$ python3 -q
>>> import numpy as np
>>> from numpy import linalg as LA
>>> np.set_printoptions(precision=1, suppress=True, linewidth=200, sign=" ")
>>> F = np.array([[0, 2], [0, -1], [0, -2], [0, 1]])
>>> F
array([[ 0,  2],
       [ 0, -1],
       [ 0, -2],
       [ 0,  1]])
>>> left, sigma, VT = LA.svd(F)
>>> sigma
array([ 3.2,  0. ])
>>> B = left[:, :1] @ np.diag(sigma[:1]) @ VT[:1]
>>> round(np.abs(F - B).max(), 1)
np.float64(0.0)
>>> B
array([[ 0.,  2.],
       [ 0., -1.],
       [ 0., -2.],
       [ 0.,  1.]])
>>> round(float(LA.norm(F - B) / LA.norm(F)), 1)
0.0
>>> LA.matrix_rank(F, rtol=0.05)
np.int64(1)
>>> B = F / LA.norm(F, axis=1, keepdims=True)
>>> cov = B @ B.T
>>> (np.abs(cov) > 0.9).astype(int)
array([[ 1,  1,  1,  1],
       [ 1,  1,  1,  1],
       [ 1,  1,  1,  1],
       [ 1,  1,  1,  1]])
>>> np.argwhere(np.triu(np.abs(cov) > 0.95, 1))
array([[ 0,  1],
       [ 0,  2],
       [ 0,  3],
       [ 1,  2],
       [ 1,  3],
       [ 2,  3]])
>>> B = np.array([[4, -1, -5], [4, 0, -4]])
>>> Z = np.kron(B, F)
>>> Z
array([[  0,   8,   0,  -2,   0, -10],
       [  0,  -4,   0,   1,   0,   5],
       [  0,  -8,   0,   2,   0,  10],
       [  0,   4,   0,  -1,   0,  -5],
       [  0,   8,   0,   0,   0,  -8],
       [  0,  -4,   0,   0,   0,   4],
       [  0,  -8,   0,   0,   0,   8],
       [  0,   4,   0,   0,   0,  -4]])
>>> left, sigma, VT = LA.svd(Z)
>>> sigma.round(1) + 0
array([ 27.1,   2.6,   0. ,   0. ,   0. ,   0. ])
>>> np.argmax(sigma[:-1] / (sigma[1:] + 1e-6)) + 1
np.int64(2)
>>> B = left[:, :2] @ np.diag(sigma[:2]) @ VT[:2]
>>> np.round(LA.norm(Z - B, 2), 1), round(float(sigma[2]), 1)
(np.float64(0.0), 0.0)
>>> M = np.loadtxt("dump.csv", delimiter=",")
>>> M
array([[ 9.,  4.,  0.,  0.],
       [ 4.,  9.,  0.,  0.],
       [ 0.,  0.,  9.,  4.],
       [ 0.,  0.,  4.,  9.]])
>>> B = M[0, 0] * M[1:] - np.outer(M[1:, 0], M[0])
>>> B
array([[  0.,  65.,   0.,   0.],
       [  0.,   0.,  81.,  36.],
       [  0.,   0.,  36.,  81.]])
>>> LA.matrix_rank(B), LA.matrix_rank(M)
(np.int64(3), np.int64(4))
